$ python -q
>>> import numpy as np
>>> np.set_printoptions(precision=3, suppress=True, linewidth=120, sign=" ")
>>> rd = lambda a: np.round(a, 3) + 0
>>> O, _ = np.linalg.qr(np.array([[-1.2, 0.7],
...     [-1.0, -0.3],
...     [0.3, 0.7],
...     [0.3, -0.3],
...     [0.1, 0.8],
...     [0.8, 0.4],
...     [-0.1, 1.2],
...     [0.8, 0.7],
...     [1.0, -0.3],
...     [-1.5, -0.1]]))
>>> M = O @ O.T
>>> rd(M)
array([[ 0.34 ,  0.118,  0.079, -0.108,  0.132, -0.065,  0.242, -0.008, -0.231,  0.243],
       [ 0.118,  0.157, -0.087, -0.021, -0.066, -0.136, -0.065, -0.156, -0.117,  0.212],
       [ 0.079, -0.087,  0.132, -0.041,  0.142,  0.097,  0.204,  0.149, -0.017, -0.07 ],
       [-0.108, -0.021, -0.041,  0.037, -0.058,  0.005, -0.098, -0.019,  0.068, -0.059],
       [ 0.132, -0.066,  0.142, -0.058,  0.161,  0.085,  0.239,  0.145, -0.054, -0.03 ],
       [-0.065, -0.136,  0.097,  0.005,  0.085,  0.124,  0.101,  0.152,  0.08 , -0.171],
       [ 0.242, -0.065,  0.204, -0.098,  0.239,  0.101,  0.365,  0.191, -0.116,  0.008],
       [-0.008, -0.156,  0.149, -0.019,  0.145,  0.152,  0.191,  0.202,  0.055, -0.175],
       [-0.231, -0.117, -0.017,  0.068, -0.054,  0.08 , -0.116,  0.055,  0.168, -0.206],
       [ 0.243,  0.212, -0.07 , -0.059, -0.03 , -0.171,  0.008, -0.175, -0.206,  0.314]])
>>> Uu, sigma, Vt = np.linalg.svd(M)
>>> evecs = Vt[:(sigma > 1e-8).sum()]
>>> rng = np.random.default_rng(2665)
>>> x = M[0] + 5 * M[6] + rng.integers(2) * np.eye(10)[3]
>>> rd(x)
array([ 1.551, -0.209,  1.099,  0.4  ,  1.33 ,  0.439,  2.07 ,  0.949, -0.811,  0.282])
>>> np.allclose(evecs.T @ evecs @ x, x)
False
>>> np.linalg.matrix_rank(np.vstack([M, x]))
np.int64(3)
>>> rd(np.linalg.norm(x - evecs.T @ evecs @ x))
np.float64(0.981)
>>> rd(evecs.T @ evecs)
array([[ 0.34 ,  0.118,  0.079, -0.108,  0.132, -0.065,  0.242, -0.008, -0.231,  0.243],
       [ 0.118,  0.157, -0.087, -0.021, -0.066, -0.136, -0.065, -0.156, -0.117,  0.212],
       [ 0.079, -0.087,  0.132, -0.041,  0.142,  0.097,  0.204,  0.149, -0.017, -0.07 ],
       [-0.108, -0.021, -0.041,  0.037, -0.058,  0.005, -0.098, -0.019,  0.068, -0.059],
       [ 0.132, -0.066,  0.142, -0.058,  0.161,  0.085,  0.239,  0.145, -0.054, -0.03 ],
       [-0.065, -0.136,  0.097,  0.005,  0.085,  0.124,  0.101,  0.152,  0.08 , -0.171],
       [ 0.242, -0.065,  0.204, -0.098,  0.239,  0.101,  0.365,  0.191, -0.116,  0.008],
       [-0.008, -0.156,  0.149, -0.019,  0.145,  0.152,  0.191,  0.202,  0.055, -0.175],
       [-0.231, -0.117, -0.017,  0.068, -0.054,  0.08 , -0.116,  0.055,  0.168, -0.206],
       [ 0.243,  0.212, -0.07 , -0.059, -0.03 , -0.171,  0.008, -0.175, -0.206,  0.314]])
>>> rd(np.diag(evecs.T @ evecs))
array([ 0.34 ,  0.157,  0.132,  0.037,  0.161,  0.124,  0.365,  0.202,  0.168,  0.314])
>>> x = np.array([1, 2, 8, 5, 4, 5, 6, 4, 5, 1])
>>> rd(np.trace(M))
np.float64(2.0)
>>> rd(M @ M @ x)
array([ 1.379, -2.708,  3.476, -0.891,  3.633,  2.865,  5.1  ,  4.175,  0.088, -2.533])
>>> np.argsort(-np.linalg.norm(M, axis=0).round(6), kind="stable")[:3]
array([ 6,  0,  9])
>>> [round(float(x), 3) for x in np.linalg.svd(M, compute_uv=False)[:3]]
[1.0, 1.0, 0.0]
>>> rd(np.linalg.norm(M, 2) / np.linalg.norm(M))
np.float64(0.707)
>>> A2 = M / np.sqrt((M ** 2).mean(axis=1, keepdims=True))
>>> rd(np.linalg.norm(A2, axis=1))
array([ 3.162,  3.162,  3.162,  3.162,  3.162,  3.162,  3.162,  3.162,  3.162,  3.162])
>>> np.linalg.matrix_rank(M - M.mean(axis=1, keepdims=True))
np.int64(2)
>>> np.linalg.matrix_rank(A2) == np.linalg.matrix_rank(M)
np.True_
>>> rd(A2[8])
array([-1.778, -0.904, -0.128,  0.526, -0.413,  0.619, -0.895,  0.422,  1.297, -1.585])
>>> arr = np.array([[-3, 4, 0, 3, -1, -1, -1],
...     [-1, -3, 4, 0, 3, -1, -1],
...     [-1, -1, -3, 4, 0, 3, -1],
...     [-1, -1, -1, -3, 4, 0, 3],
...     [3, -1, -1, -1, -3, 4, 0],
...     [0, 3, -1, -1, -1, -3, 4],
...     [4, 0, 3, -1, -1, -1, -3]])
>>> r0, v = arr[1], arr[3]
>>> r0 @ v
np.int64(9)
>>> p = (r0 @ v) / (r0 @ r0) * r0
>>> rd(v - p)
array([-0.757, -0.27 , -1.973, -3.   ,  3.27 ,  0.243,  3.243])
>>> np.linalg.matrix_rank(np.outer(r0, v))
np.int64(1)
>>> rd(np.linalg.norm(r0 + v) ** 2 + np.linalg.norm(r0 - v) ** 2)
np.float64(148.0)
>>> rd(np.trace(np.linalg.pinv(M) @ M))
np.float64(2.0)
>>> np.unique(M.round(6), axis=0).shape
(10, 10)
>>> np.abs(np.diag(np.linalg.qr(M)[1])) > 1e-9
array([ True,  True, False, False, False, False, False, False, False, False])
>>> rd(M @ np.linalg.pinv(M) @ M)
array([[ 0.34 ,  0.118,  0.079, -0.108,  0.132, -0.065,  0.242, -0.008, -0.231,  0.243],
       [ 0.118,  0.157, -0.087, -0.021, -0.066, -0.136, -0.065, -0.156, -0.117,  0.212],
       [ 0.079, -0.087,  0.132, -0.041,  0.142,  0.097,  0.204,  0.149, -0.017, -0.07 ],
       [-0.108, -0.021, -0.041,  0.037, -0.058,  0.005, -0.098, -0.019,  0.068, -0.059],
       [ 0.132, -0.066,  0.142, -0.058,  0.161,  0.085,  0.239,  0.145, -0.054, -0.03 ],
       [-0.065, -0.136,  0.097,  0.005,  0.085,  0.124,  0.101,  0.152,  0.08 , -0.171],
       [ 0.242, -0.065,  0.204, -0.098,  0.239,  0.101,  0.365,  0.191, -0.116,  0.008],
       [-0.008, -0.156,  0.149, -0.019,  0.145,  0.152,  0.191,  0.202,  0.055, -0.175],
       [-0.231, -0.117, -0.017,  0.068, -0.054,  0.08 , -0.116,  0.055,  0.168, -0.206],
       [ 0.243,  0.212, -0.07 , -0.059, -0.03 , -0.171,  0.008, -0.175, -0.206,  0.314]])
>>> np.linalg.lstsq(M[:-1].T, M[-1])[2]
np.int32(2)
